% python3 -q
>>> import numpy as np
>>> np.set_printoptions(precision=1, suppress=True, linewidth=120, legacy="1.25")
>>> m1 = np.array([[1.0, 0.0, 0.0, 0.0, 0.0, 0.0, 0.0],
...     [0.0, 1.0, 0.0, 0.0, 0.0, 0.0, 0.0],
...     [0.0, 0.0, 0.8, 0.0, 0.0, 0.6, 0.0],
...     [0.0, 0.0, 0.0, 1.0, 0.0, 0.0, 0.0],
...     [0.0, 0.0, 0.0, 0.0, 1.0, 0.0, 0.0],
...     [0.0, 0.0, -0.6, 0.0, 0.0, 0.8, 0.0],
...     [0.0, 0.0, 0.0, 0.0, 0.0, 0.0, 1.0]])
>>> x0 = np.array([-3, -2, -2, -1, 2, 3, 3])
>>> y = m1 @ x0
>>> c, lr = np.zeros(7), 1 / np.linalg.norm(m1, 2) ** 2
>>> for i in range(150):
...     c -= lr * m1.T @ (m1 @ c - y)
...     if i % 50 == 0: print(i, round(np.linalg.norm(m1 @ c - y), 1))
... 
0 0.0
50 0.0
100 0.0
>>> print(c)
[-3. -2. -2. -1.  2.  3.  3.]
>>> print(round(float(np.linalg.cond(m1)), 1))
1.0
>>> x0 = np.array([-4, -2, 4, -7, -2, -7, -8])
>>> h = np.maximum(m1 @ x0, 0)
>>> print(np.flatnonzero(h > 1e-9))
[]
>>> print(m1.T @ h)
[0. 0. 0. 0. 0. 0. 0.]
>>> print(np.flatnonzero(np.linalg.matrix_power((m1 != 0) + (m1.T != 0) + np.eye(7), 7)[3]))
[3]
>>> print(m1 @ m1)
[[ 1.   0.   0.   0.   0.   0.   0. ]
 [ 0.   1.   0.   0.   0.   0.   0. ]
 [ 0.   0.   0.3  0.   0.   1.   0. ]
 [ 0.   0.   0.   1.   0.   0.   0. ]
 [ 0.   0.   0.   0.   1.   0.   0. ]
 [ 0.   0.  -1.   0.   0.   0.3  0. ]
 [ 0.   0.   0.   0.   0.   0.   1. ]]
>>> rng = np.random.default_rng(12)
>>> idx = rng.permutation(7)
>>> B = m1[:, idx] * rng.choice([-1, 1], 7)
>>> print(B)
[[-0.  -0.   0.  -0.  -0.  -0.   1. ]
 [-1.  -0.   0.  -0.  -0.  -0.   0. ]
 [-0.  -0.6  0.  -0.8 -0.  -0.   0. ]
 [-0.  -0.   1.  -0.  -0.  -0.   0. ]
 [-0.  -0.   0.  -0.  -0.  -1.   0. ]
 [-0.  -0.8  0.   0.6 -0.  -0.   0. ]
 [-0.  -0.   0.  -0.  -1.  -0.   0. ]]
>>> left, _, VT = np.linalg.svd(m1.T @ B)
>>> print(np.round(np.linalg.lstsq(m1, B)[0], 1) + 0)
[[ 0.  0.  0.  0.  0.  0.  1.]
 [-1.  0.  0.  0.  0.  0.  0.]
 [ 0.  0.  0. -1.  0.  0.  0.]
 [ 0.  0.  1.  0.  0.  0.  0.]
 [ 0.  0.  0.  0.  0. -1.  0.]
 [ 0. -1.  0.  0.  0.  0.  0.]
 [ 0.  0.  0.  0. -1.  0.  0.]]
>>> u = np.array([1, 1])
>>> print(np.cross(B[2, :3], B[1, :3]))
[ 0.   0.  -0.6]
>>> print(np.array([np.convolve(row, u, "same") for row in B]))
[[ 0.   0.   0.   0.   0.   0.   1. ]
 [-1.  -1.   0.   0.   0.   0.   0. ]
 [ 0.  -0.6 -0.6 -0.8 -0.8  0.   0. ]
 [ 0.   0.   1.   1.   0.   0.   0. ]
 [ 0.   0.   0.   0.   0.  -1.  -1. ]
 [ 0.  -0.8 -0.8  0.6  0.6  0.   0. ]
 [ 0.   0.   0.   0.  -1.  -1.   0. ]]
>>> W0 = np.load("x.npy")
>>> print(W0.round(1) + 0)
[[-1.6  0.5 -0.9  0.3  0.3  0.8  1.3 -1.3 -0.5 -0.7  0.4  0.  -0.3]
 [ 1.1 -0.1  0.7  0.  -0.4 -0.5 -1.6  1.7  0.7  0.7  0.1 -0.3  0.4]
 [ 0.9 -1.   0.1 -0.7  0.3 -0.4  1.3 -1.5 -0.7 -0.3 -1.   0.8 -0.6]
 [-1.4  1.1 -0.4  0.8 -0.2  0.7 -0.8  1.1  0.5  0.1  1.2 -0.8  0.5]
 [ 0.8  0.1  0.6  0.2 -0.4 -0.4 -1.7  1.8  0.7  0.7  0.2 -0.4  0.5]
 [-1.5  0.4 -0.9  0.2  0.4  0.7  1.5 -1.4 -0.6 -0.7  0.3  0.1 -0.3]
 [-1.3  1.1 -0.4  0.8 -0.2  0.6 -1.   1.3  0.6  0.2  1.1 -0.8  0.5]
 [-1.5  1.2 -0.5  0.8 -0.2  0.7 -0.7  1.   0.5  0.1  1.2 -0.8  0.4]
 [ 1.7 -0.6  0.9 -0.3 -0.3 -0.8 -1.3  1.2  0.5  0.7 -0.5  0.1  0.2]
 [ 1.9 -0.8  1.  -0.5 -0.2 -0.9 -1.   0.9  0.3  0.6 -0.7  0.2  0.1]
 [ 1.9 -0.9  1.  -0.5 -0.2 -0.9 -0.9  0.7  0.3  0.6 -0.8  0.3  0.1]
 [-1.9  1.2 -0.8  0.8  0.   0.9  0.   0.2  0.1 -0.3  1.1 -0.6  0.2]
 [-0.1  0.6  0.3  0.5 -0.4  0.  -1.6  1.8  0.8  0.6  0.7 -0.6  0.6]
 [ 0.  -0.6 -0.3 -0.5  0.4  0.   1.6 -1.8 -0.8 -0.6 -0.7  0.6 -0.6]
 [ 1.8 -1.2  0.7 -0.8  0.1 -0.8  0.4 -0.6 -0.3  0.1 -1.2  0.7 -0.3]
 [ 1.8 -0.6  0.9 -0.4 -0.3 -0.8 -1.2  1.1  0.4  0.7 -0.5  0.1  0.2]
 [ 1.4 -1.1  0.4 -0.8  0.2 -0.6  0.9 -1.2 -0.5 -0.1 -1.1  0.8 -0.5]
 [ 1.8 -1.2  0.7 -0.8  0.  -0.9  0.2 -0.5 -0.2  0.2 -1.2  0.7 -0.3]
 [ 1.6 -1.2  0.5 -0.8  0.1 -0.8  0.6 -0.9 -0.4  0.  -1.2  0.8 -0.4]
 [ 1.4 -0.3  0.8 -0.1 -0.4 -0.6 -1.5  1.5  0.6  0.7 -0.1 -0.1  0.4]
 [ 1.9 -0.9  1.  -0.5 -0.2 -0.9 -0.9  0.7  0.3  0.6 -0.8  0.3  0.1]
 [ 2.  -1.1  0.9 -0.7 -0.1 -0.9 -0.2  0.   0.   0.4 -1.1  0.6 -0.2]
 [-0.4  0.8  0.1  0.6 -0.4  0.2 -1.5  1.7  0.7  0.5  0.9 -0.7  0.6]
 [-1.9  0.8 -1.   0.5  0.2  0.9  1.  -0.9 -0.3 -0.6  0.7 -0.2 -0.1]
 [ 1.2 -0.2  0.8  0.  -0.4 -0.6 -1.6  1.6  0.7  0.7  0.  -0.2  0.4]
 [ 0.3  0.4  0.4  0.4 -0.4 -0.1 -1.7  1.9  0.8  0.6  0.5 -0.6  0.6]
 [ 1.9 -0.8  1.  -0.5 -0.3 -0.9 -1.   0.9  0.3  0.6 -0.6  0.2  0.1]
 [ 0.5 -0.8 -0.1 -0.6  0.3 -0.2  1.5 -1.7 -0.7 -0.5 -0.9  0.7 -0.6]
 [-1.9  0.8 -1.   0.5  0.2  0.9  1.  -0.8 -0.3 -0.6  0.7 -0.3 -0.1]
 [ 2.  -1.1  0.9 -0.7 -0.1 -1.  -0.4  0.2  0.   0.4 -1.   0.5 -0.1]
 [ 1.3 -0.3  0.8 -0.1 -0.4 -0.6 -1.5  1.6  0.6  0.7 -0.1 -0.2  0.4]
 [-2.   1.  -0.9  0.6  0.1  1.   0.6 -0.4 -0.1 -0.5  0.9 -0.4  0. ]
 [ 1.6 -1.2  0.6 -0.8  0.1 -0.8  0.6 -0.9 -0.4  0.  -1.2  0.8 -0.4]
 [ 1.9 -0.8  1.  -0.5 -0.2 -0.9 -1.   0.9  0.3  0.6 -0.7  0.2  0.1]
 [-0.9  0.  -0.7 -0.1  0.4  0.4  1.7 -1.8 -0.7 -0.7 -0.2  0.3 -0.5]
 [-1.7  1.2 -0.6  0.8 -0.1  0.8 -0.5  0.7  0.4 -0.1  1.2 -0.7  0.4]
 [ 1.1 -1.1  0.3 -0.8  0.2 -0.5  1.1 -1.4 -0.6 -0.2 -1.1  0.8 -0.5]
 [ 1.4 -0.3  0.8 -0.1 -0.4 -0.7 -1.5  1.5  0.6  0.7 -0.2 -0.1  0.4]]
>>> left, sigma, VT = np.linalg.svd(W0)
>>> print(sigma.round(1) + 0)
[14.  12.1  0.   0.   0.   0.   0.   0.   0.   0.   0.   0.   0. ]
>>> B = left[:, :2] @ np.diag(sigma[:2]) @ VT[:2]
>>> print(round(float(np.linalg.norm(W0 - B, 2)), 1), np.round(sigma[2], 1))
0.0 0.0
>>> C = W0[[37, 7]].astype(float)
>>> for _ in range(7):
...     idx = np.linalg.norm(W0[:, None] - C, axis=-1).argmin(axis=1)
...     C = np.array([W0[idx == j].mean(axis=0) for j in range(2)])
... 
>>> print(idx)
[1 0 0 1 0 1 1 1 0 0 0 1 0 1 0 0 0 0 0 0 0 0 1 1 0 0 0 0 1 0 0 1 0 0 1 1 0 0]
>>> print(np.round(C[1] - C[0], 1) + 0)
[-2.8  1.4 -1.3  0.9  0.2  1.3  0.9 -0.6 -0.2 -0.7  1.2 -0.6  0. ]
>>> def softmax(z):
...     e = np.exp(z - z.max(axis=-1, keepdims=True))
...     return e / e.sum(axis=-1, keepdims=True)
... 
>>> print(np.round(softmax(10 * W0[1]), 1) + 0)
[0. 0. 0. 0. 0. 0. 0. 1. 0. 0. 0. 0. 0.]
>>> print(softmax(W0).sum(axis=1))
[1. 1. 1. 1. 1. 1. 1. 1. 1. 1. 1. 1. 1. 1. 1. 1. 1. 1. 1. 1. 1. 1. 1. 1. 1. 1. 1. 1. 1. 1. 1. 1. 1. 1. 1. 1. 1. 1.]
>>> att = W0 @ W0.T / np.sqrt(13)
>>> print(softmax(att).round(6).argmax(axis=1))
[ 0  1  2  3  4  5  6  7  8  9 10 11 12 13 14 15 16 17 18 19 20 21 22 23 24 25 26 27 28 29 30 31 32  9 34 35 36 37]
>>> ang = np.radians(135)
>>> r_ = np.eye(13)
>>> r_[1, 1] = r_[9, 9] = np.cos(ang)
>>> r_[1, 9], r_[9, 1] = -np.sin(ang), np.sin(ang)
>>> B = W0 @ r_.T
>>> print(np.allclose(np.linalg.norm(W0, axis=1), np.linalg.norm(B, axis=1)))
True
>>> print(np.round(np.linalg.det(r_), 1), np.round(np.trace(r_), 1))
1.0 9.6
>>> print(np.abs(B - W0).max(axis=0))
[0.  2.  0.  0.  0.  0.  0.  0.  0.  1.6 0.  0.  0. ]
>>> print(np.allclose(W0 @ W0.T, B @ B.T))
True
>>> B = W0 + rng.integers(-2, 3, (38, 2)) @ rng.integers(-2, 3, (2, 13))
>>> print(B.round(1) + 0)
[[ 2.4 -2.5  2.1  1.3  2.3  2.8  4.3  1.7  0.5 -0.7 -1.6  3.   3.7]
 [-6.9  5.9 -5.3 -2.  -4.4 -4.5 -7.6 -4.3 -1.3  0.7  4.1 -6.3 -7.6]
 [ 2.9 -4.   0.1  4.3  1.3 -2.4  1.3 -1.5 -1.7 -0.3  1.   0.8  1.4]
 [ 4.6 -3.9  3.6  3.8  2.8  2.7  3.2  5.1  1.5  0.1 -0.8  3.2  6.5]
 [-3.2  4.1 -1.4 -3.8 -2.4 -0.4 -3.7 -0.2  0.7  0.7  0.2 -2.4 -3.5]
 [-1.5  0.4 -0.9  0.2  0.4  0.7  1.5 -1.4 -0.6 -0.7  0.3  0.1 -0.3]
 [-3.3  4.1 -0.4 -4.2 -1.2  2.6 -1.   1.3  1.6  0.2 -0.9 -0.8 -1.5]
 [-5.5  4.2 -3.5 -0.2 -2.2 -1.3 -3.7 -2.  -0.5  0.1  3.2 -3.8 -3.6]
 [-0.3  0.4 -1.1  0.7 -1.3 -2.8 -3.3 -0.8 -0.5  0.7  1.5 -1.9 -1.8]
 [ 5.9 -2.8  5.  -2.5  1.8  3.1  3.   4.9  2.3  0.6 -4.7  4.2  4.1]
 [ 3.9 -1.9  3.  -1.5  0.8  1.1  1.1  2.7  1.3  0.6 -2.8  2.3  2.1]
 [ 0.1 -1.8 -0.8  5.8  1.  -1.1  0.   0.2 -0.9 -0.3  3.1 -0.6  2.2]
 [-2.1  2.6 -0.7 -1.5 -1.4  0.  -2.6  0.8  0.8  0.6  0.7 -1.6 -1.4]
 [-2.   2.4 -0.3 -5.5 -0.6  2.   1.6 -1.8  0.2 -0.6 -2.7  0.6 -2.6]
 [ 5.8 -4.2  3.7  0.2  2.1  1.2  3.4  2.4  0.7  0.1 -3.2  3.7  3.7]
 [ 5.8 -4.6  2.9  3.6  1.7 -0.8  0.8  3.1  0.4  0.7 -0.5  2.1  4.2]
 [ 9.4 -7.1  6.4  1.2  4.2  3.4  6.9  4.8  1.5 -0.1 -5.1  6.8  7.5]
 [ 3.8 -4.2  0.7  4.2  1.  -2.9  0.2 -0.5 -1.2  0.2  0.8  0.7  1.7]
 [ 1.6  0.8  2.5 -6.8  0.1  3.2  2.6  1.1  1.6  0.  -5.2  2.8 -0.4]
 [ 3.4 -3.3  0.8  4.9  0.6 -2.6 -1.5  1.5 -0.4  0.7  1.9 -0.1  2.4]
 [-0.1 -0.9 -2.   3.5 -1.2 -4.9 -3.9 -2.3 -1.7  0.6  3.2 -2.7 -1.9]
 [10.  -7.1  6.9  1.3  3.9  3.1  5.8  6.   2.   0.4 -5.1  6.6  7.8]
 [ 1.6 -0.2  2.1 -0.4  0.6  2.2  0.5  3.7  1.7  0.5 -1.1  1.3  2.6]
 [ 0.1  0.8  2.  -3.5  1.2  4.9  4.   2.1  1.7 -0.6 -3.3  2.8  1.9]
 [ 7.2 -4.2  5.8  0.   2.6  3.4  3.4  6.6  2.7  0.7 -4.   4.8  6.4]
 [-1.7  0.4 -2.6  4.4 -1.4 -4.1 -4.7 -1.1 -1.2  0.6  4.5 -3.6 -1.4]
 [ 5.9 -3.8  4.   0.5  1.7  1.1  2.   3.9  1.3  0.6 -2.6  3.2  4.1]
 [ 2.5 -0.8  2.9 -4.6  1.3  3.8  4.5  1.3  1.3 -0.5 -4.9  3.7  1.4]
 [-7.9  5.8 -5.  -2.5 -2.8 -1.1 -3.  -4.8 -1.3 -0.6  2.7 -4.3 -6.1]
 [ 6.  -4.1  3.9  0.3  1.9  1.   2.6  3.2  1.   0.4 -3.   3.5  3.9]
 [-4.7  4.7 -3.2 -3.1 -3.4 -2.6 -5.5 -2.4 -0.4  0.7  1.9 -4.2 -5.6]
 [ 2.  -3.   1.1  4.6  2.1  1.   2.6  1.6 -0.1 -0.5  0.9  1.6  4. ]
 [-4.4  3.8 -3.4 -3.8 -2.9 -2.8 -3.4 -4.9 -1.4  0.   0.8 -3.2 -6.4]
 [-0.1 -0.8 -2.   3.5 -1.2 -4.9 -4.  -2.1 -1.7  0.6  3.3 -2.8 -1.9]
 [-2.9  1.  -2.7  0.9 -0.6 -1.6 -0.3 -3.8 -1.7 -0.7  1.8 -1.7 -2.5]
 [-1.7  2.2  0.4 -2.2 -0.1  2.8  0.5  1.7  1.4 -0.1 -0.8  0.3  0.4]
 [ 1.1  0.9  2.3 -6.8  0.2  3.5  3.1  0.6  1.4 -0.2 -5.1  2.8 -0.5]
 [ 5.4 -3.3  3.8  0.9  1.6  1.3  1.5  4.5  1.6  0.7 -2.2  2.9  4.4]]
>>> print(np.abs(B - W0).sum(axis=1))
[31. 62. 18. 44. 26.  0. 18. 31. 20. 40. 20. 18. 13. 18. 31. 26. 62. 18. 26. 18. 31. 62. 20. 31. 49. 31. 31. 31. 44.
 31. 44. 26. 44. 31. 20. 13. 26. 31.]
>>> E = np.loadtxt("w.csv", delimiter=",")
>>> print(E)
[[ -2.  11.   7.  -9.   1.  -1.  -5.  -4.  14.   4.  -3.   4.]
 [ -9.   5.  -8.  -7.  -8.   7.   2.   1.   3. -18.  10.  -1.]
 [-12.   2.  -5.   0.  -6.   6.   4.  -5.   2.  -5.  11.  -8.]
 [ -8.   0.  -4.  -6.  -5.   3.  -4.   1.  -4.  -6.  -3.   4.]
 [-13.  -1.   0.  -7.  -3.   4.   0.  -3.  -3.  -9.  14.  -3.]
 [-12.   5.  -5.  -2.  -5.   0.   2.   7.  -3.  -5.   4.   6.]
 [-11.  -1.  -1. -13.  -3.   4.  -7.  -7.  -5.  -7.   7.  -3.]
 [ -6.   4.  -4.  -5.  -5.  -3.  -6.  -9.  -2.  -2.   4.  -4.]
 [  1.   9.  -2.  -6.  -8.  10.  -7.  -7.  11.   1.  -4.  -9.]
 [ -3.  -1.   1.  -5.   2.   3. -10. -11.   1.   6.   4.  -9.]
 [ -5.   3.  -4.   2.  -5.  -1.   3.   0.   0.  -4.   3.   0.]
 [  6.   4.  -3.  -3.   0.   2.  -3.  -1.   6.  -5.   1.  -2.]
 [ -3.   2.   5.  -3.   4.  -2.  -3.  -4.   5.   2.   0.   5.]
 [ -2.   5.  -2.  -2.   0.  -3.  -1.   2.  -1.   3.   0.   2.]
 [ -9.   8.   2.  -5.  -6.   8.   1.  -3.   5.   6.   4.  -8.]
 [  2.   5.  13.  -1.   9.   1. -13. -13.   1.   9.   7.   3.]
 [ -3.   1.  -3.  -1.  -5.   7.  -7. -12.   2.  -1.   7. -12.]
 [ -5.   7.   3.  -5.   4.  -5.  -4.  -2.   4.   5.   0.   7.]
 [ -2.   7.   2.  -8.   6.  -5.  -6.  -4.  10.   0.   1.   6.]
 [  5.   3.   5.   1.  -7.   9.   1.  -1.   5.   1.  -4.  -5.]
 [-10.   0.  -3.   0.  -5.   3.   3.   5.  -2.  -8.   4.   4.]
 [ -7.   5.  -7. -11.  -3.   0.  -7.   1.   1.  -8.  -2.   5.]
 [ -8.   2.  -1.  -5.  -3.   0.   0.  -8.  -1.  -5.  13.  -7.]]
>>> W1 = np.array([[8, 9, 2, -4, 6],
...     [-4, -8, 1, -6, 7],
...     [-5, 1, 0, -7, 0],
...     [3, 7, -1, -4, -1],
...     [6, 3, -4, 2, -9],
...     [-3, -5, -7, 4, -6],
...     [8, 7, 2, -4, 0],
...     [-8, -5, -5, -6, 9],
...     [-9, -8, 2, 7, -3],
...     [-6, -9, -7, 8, -2],
...     [-6, 6, 2, 3, 0],
...     [-5, -1, -3, 0, 1]])
>>> c = np.array([1, -2, -1, 1, 0])
>>> H = np.maximum(E @ W1 + c, 0)
>>> print((H > 0).astype(int))
[[0 0 1 1 0]
 [0 0 1 0 1]
 [0 0 1 1 0]
 [0 0 0 1 1]
 [0 1 1 1 0]
 [0 0 0 0 1]
 [0 0 1 1 0]
 [0 0 1 1 0]
 [0 0 1 1 0]
 [0 0 0 1 0]
 [0 1 1 0 1]
 [0 0 1 1 1]
 [0 0 0 1 0]
 [0 0 0 0 1]
 [0 0 0 1 0]
 [0 0 0 1 0]
 [0 0 1 1 0]
 [0 0 0 1 0]
 [0 0 1 1 0]
 [0 0 0 0 1]
 [0 0 1 0 1]
 [0 0 1 1 1]
 [0 1 1 1 0]]
>>> print(H)
[[  0.   0.  10.  93.   0.]
 [  0.   0. 130.   0.  53.]
 [  0.   0.  77. 105.   0.]
 [  0.   0.   0.  12.  22.]
 [  0.  18.  72.  64.   0.]
 [  0.   0.   0.   0.  98.]
 [  0.   0.  56. 120.   0.]
 [  0.   0. 100.  87.   0.]
 [  0.   0.  33. 148.   0.]
 [  0.   0.   0. 221.   0.]
 [  0.   4.  57.   0.  48.]
 [  0.   0.  58.  17.  36.]
 [  0.   0.   0.  65.   0.]
 [  0.   0.   0.   0.  60.]
 [  0.   0.   0. 124.   0.]
 [  0.   0.   0. 128.   0.]
 [  0.   0.  73. 177.   0.]
 [  0.   0.   0.  62.   0.]
 [  0.   0.  33.  98.   0.]
 [  0.   0.   0.   0.  28.]
 [  0.   0.   7.   0.  38.]
 [  0.   0.  33.  45.  58.]
 [  0.  43. 122.  82.   0.]]
>>> C = np.array([[-1, -2], [0, 3], [3, -3], [1, 0], [-2, 3]])
>>> print(W1 @ C)
[[-18  23]
 [-13   2]
 [ -2  13]
 [ -8  15]
 [  2 -18]
 [ -2  -6]
 [ -6  -1]
 [-31  43]
 [ 28 -21]
 [ -3   0]
 [ 15  24]
 [ -6  19]]
>>> print(np.allclose(H[:-1].T @ np.linalg.lstsq(H[:-1].T, H[-1])[0], H[-1]))
True
>>> print(np.unique(H.round(6), axis=0).shape)
(23, 5)
>>> print(round(np.trace(np.linalg.pinv(H) @ H), 1))
4.0
>>> B = E[0, 0] * E[1:] - np.outer(E[1:, 0], E[0])
>>> print(B)
[[   0.   89.   79.  -67.   25.  -23.  -49.  -38.  120.   72.  -47.   38.]
 [   0.  128.   94. -108.   24.  -24.  -68.  -38.  164.   58.  -58.   64.]
 [   0.   88.   64.  -60.   18.  -14.  -32.  -34.  120.   44.  -18.   24.]
 [   0.  145.   91. -103.   19.  -21.  -65.  -46.  188.   70.  -67.   58.]
 [   0.  122.   94. -104.   22.  -12.  -64.  -62.  174.   58.  -44.   36.]
 [   0.  123.   79.  -73.   17.  -19.  -41.  -30.  164.   58.  -47.   50.]
 [   0.   58.   50.  -44.   16.    0.  -18.   -6.   88.   28.  -26.   32.]
 [   0.  -29.   -3.   21.   15.  -19.   19.   18.  -36.   -6.   11.   14.]
 [   0.   35.   19.  -17.   -1.   -9.    5.   10.   40.    0.  -17.   30.]
 [   0.   49.   43.  -49.   15.   -3.  -31.  -20.   70.   28.  -21.   20.]
 [   0.  -74.  -36.   60.   -6.    2.   36.   26.  -96.  -14.   16.  -20.]
 [   0.   29.   11.  -21.   -5.    1.   -9.   -4.   32.    8.   -9.    2.]
 [   0.   12.   18.  -14.    2.    4.   -8.  -12.   30.    2.   -6.    4.]
 [   0.   83.   59.  -71.   21.  -25.  -47.  -30.  116.   24.  -35.   52.]
 [   0.  -32.  -40.   20.  -20.    0.   36.   34.  -30.  -26.   -8.  -14.]
 [   0.   31.   27.  -25.   13.  -17.   -1.   12.   38.   14.  -23.   36.]
 [   0.   41.   29.  -35.   -3.    5.  -17.  -16.   62.   10.  -15.    6.]
 [   0.    8.   10.   -2.  -10.    8.    2.    0.    8.    8.   -8.   -4.]
 [   0.  -61.  -45.   43.    9.  -13.   23.   22.  -80.  -22.   23.  -10.]
 [   0.  110.   76.  -90.   20.  -16.  -56.  -50.  144.   56.  -38.   32.]
 [   0.   67.   63.  -41.   13.   -7.  -21.  -30.   96.   44.  -17.   18.]
 [   0.   84.   58.  -62.   14.   -8.  -40.  -16.  114.   42.  -50.   46.]]
>>> print(np.flatnonzero(~B.round(6).any(axis=1)))
[]
